In [1]: import numpy as np

In [2]: np.set_printoptions(precision=1, suppress=True, linewidth=120, floatmode="fixed")

In [3]: def tidy(a):
   ...:     return np.round(a, 1) + 0
   ...: 

In [4]: basis = np.array([[4, -4, 3, 0, 0, -1, 3, 3, 0], [-5, -3, -3, 1, 1, -5, 1, -4, 2]])

In [5]: W0 = np.repeat(basis, 23 // 2, axis=0)

In [6]: rng = np.random.default_rng(922533)

In [7]: W0 = W0 + 0.1 * rng.normal(size=W0.shape)

In [8]: tidy(W0)
Out[8]: 
array([[ 4.0, -4.0,  3.1, -0.1,  0.0, -0.9,  3.0,  2.8,  0.0],
       [ 4.0, -4.1,  3.1,  0.0,  0.2, -0.9,  3.2,  2.8, -0.2],
       [ 4.0, -4.0,  3.1,  0.2,  0.0, -1.0,  3.1,  3.0,  0.0],
       [ 4.0, -4.0,  2.9,  0.0,  0.2, -1.0,  3.1,  2.9,  0.0],
       [ 3.9, -4.2,  2.9,  0.0, -0.1, -1.0,  3.0,  3.0,  0.0],
       [ 4.1, -3.9,  3.1,  0.0,  0.0, -1.2,  3.0,  3.0,  0.1],
       [ 4.0, -4.2,  3.1,  0.2, -0.1, -0.8,  3.0,  3.1, -0.1],
       [ 4.1, -4.1,  3.0, -0.1,  0.0, -1.2,  3.2,  3.0, -0.1],
       [ 3.8, -4.1,  3.0,  0.0,  0.0, -1.1,  3.0,  3.0, -0.1],
       [ 3.8, -3.9,  2.9,  0.0,  0.2, -0.9,  3.1,  3.2,  0.1],
       [ 4.0, -4.0,  3.0,  0.2,  0.3, -1.0,  2.9,  3.0, -0.1],
       [-4.9, -3.1, -2.8,  0.9,  0.9, -5.0,  1.0, -4.0,  2.0],
       [-5.0, -2.9, -3.0,  0.9,  1.1, -5.2,  1.0, -3.9,  2.0],
       [-4.9, -3.0, -2.9,  0.9,  1.0, -5.2,  1.1, -3.9,  2.1],
       [-5.2, -3.0, -3.1,  1.1,  1.0, -4.9,  1.0, -4.0,  2.0],
       [-4.9, -2.9, -2.9,  1.1,  0.9, -5.0,  1.0, -4.1,  1.8],
       [-4.8, -2.9, -2.9,  1.0,  1.1, -5.0,  0.8, -4.0,  2.1],
       [-5.1, -2.9, -2.9,  1.1,  0.9, -5.0,  1.2, -4.1,  2.0],
       [-5.1, -3.0, -3.0,  1.1,  1.1, -4.8,  0.9, -3.8,  2.0],
       [-4.9, -3.2, -3.0,  0.9,  0.9, -5.0,  1.1, -4.0,  2.1],
       [-5.0, -3.0, -2.9,  1.1,  0.9, -5.0,  1.1, -4.0,  2.0],
       [-5.1, -3.0, -3.0,  0.9,  0.8, -4.8,  1.1, -3.8,  1.9]])

In [9]: M2 = np.c_[W0[:, :3] @ np.array([[8, -5, -9], [1, 7, -2], [8, 7, -4]]), np.array([2, 3, 3, -2, -1, 0, -2, -2, 2, -1, -3, 2, -3, -3, -2, 1, 1, -1, 1, -2, -3, -2])]

In [10]: tidy(M2)
Out[10]: 
array([[ 52.9, -26.3, -40.4,   2.0],
       [ 52.5, -26.9, -40.0,   3.0],
       [ 52.6, -26.8, -40.4,   3.0],
       [ 51.4, -27.4, -39.8,  -2.0],
       [ 50.9, -28.4, -38.9,  -1.0],
       [ 53.9, -26.0, -41.7,   0.0],
       [ 52.1, -27.6, -39.7,  -2.0],
       [ 52.8, -27.4, -40.6,  -2.0],
       [ 50.2, -26.8, -38.1,   2.0],
       [ 50.1, -26.2, -38.4,  -1.0],
       [ 52.1, -27.0, -40.3,  -3.0],
       [-65.2, -17.0,  61.8,   2.0],
       [-67.3, -16.1,  63.2,  -3.0],
       [-65.8, -17.3,  61.9,  -3.0],
       [-69.4, -15.9,  65.3,  -2.0],
       [-65.1, -15.7,  61.4,   1.0],
       [-65.0, -17.0,  61.1,   1.0],
       [-67.1, -14.7,  63.5,  -1.0],
       [-67.9, -16.9,  63.8,   1.0],
       [-66.4, -18.9,  62.6,  -2.0],
       [-66.1, -16.9,  62.4,  -3.0],
       [-67.1, -16.8,  63.4,  -2.0]])

In [11]: np.linalg.matrix_rank(np.c_[W0, M2])
Out[11]: np.int64(10)

In [12]: tidy(np.linalg.norm(M2 - W0 @ np.linalg.lstsq(W0, M2)[0], axis=0))
Out[12]: array([0.0, 0.0, 0.0, 7.1])

In [13]: vec = np.array([2, 0, 1, 2, 2, 0, 0, 1, 1])

In [14]: target = W0 @ vec

In [15]: tidy(np.linalg.pinv(W0) @ W0)
Out[15]: 
array([[1.0, 0.0, 0.0, 0.0, 0.0, 0.0, 0.0, 0.0, 0.0],
       [0.0, 1.0, 0.0, 0.0, 0.0, 0.0, 0.0, 0.0, 0.0],
       [0.0, 0.0, 1.0, 0.0, 0.0, 0.0, 0.0, 0.0, 0.0],
       [0.0, 0.0, 0.0, 1.0, 0.0, 0.0, 0.0, 0.0, 0.0],
       [0.0, 0.0, 0.0, 0.0, 1.0, 0.0, 0.0, 0.0, 0.0],
       [0.0, 0.0, 0.0, 0.0, 0.0, 1.0, 0.0, 0.0, 0.0],
       [0.0, 0.0, 0.0, 0.0, 0.0, 0.0, 1.0, 0.0, 0.0],
       [0.0, 0.0, 0.0, 0.0, 0.0, 0.0, 0.0, 1.0, 0.0],
       [0.0, 0.0, 0.0, 0.0, 0.0, 0.0, 0.0, 0.0, 1.0]])

In [16]: try:
    ...:     np.linalg.solve(W0, target)
    ...: except np.linalg.LinAlgError as e:
    ...:     print(e)
    ...: 
Last 2 dimensions of the array must be square

In [17]: tidy(np.linalg.solve(W0.T @ W0, W0.T @ target))
Out[17]: array([2.0, 0.0, 1.0, 2.0, 2.0, 0.0, 0.0, 1.0, 1.0])

In [18]: tidy(np.linalg.lstsq(W0, target)[0])
Out[18]: array([2.0, 0.0, 1.0, 2.0, 2.0, 0.0, 0.0, 1.0, 1.0])

In [19]: target = target + 0.1 * rng.normal(size=22)

In [20]: tidy(target)
Out[20]: 
array([ 13.8,  14.1,  14.5,  14.1,  13.5,  14.3,  14.0,  13.9,  13.6,  14.1,  15.0, -11.0, -11.0, -10.7, -11.5, -11.0,
       -10.1, -11.3, -10.7, -11.0, -10.7, -11.4])

In [21]: beta, *_ = np.linalg.lstsq(W0, target)

In [22]: tidy(np.linalg.norm(target - W0 @ beta))
Out[22]: np.float64(0.3)

In [23]: [round(float(np.linalg.norm(np.linalg.solve(W0.T @ W0 + lam * np.eye(9), W0.T @ target))), 2) for lam in (0, 1, 10, 100)]
Out[23]: [4.04, 2.07, 1.91, 1.73]
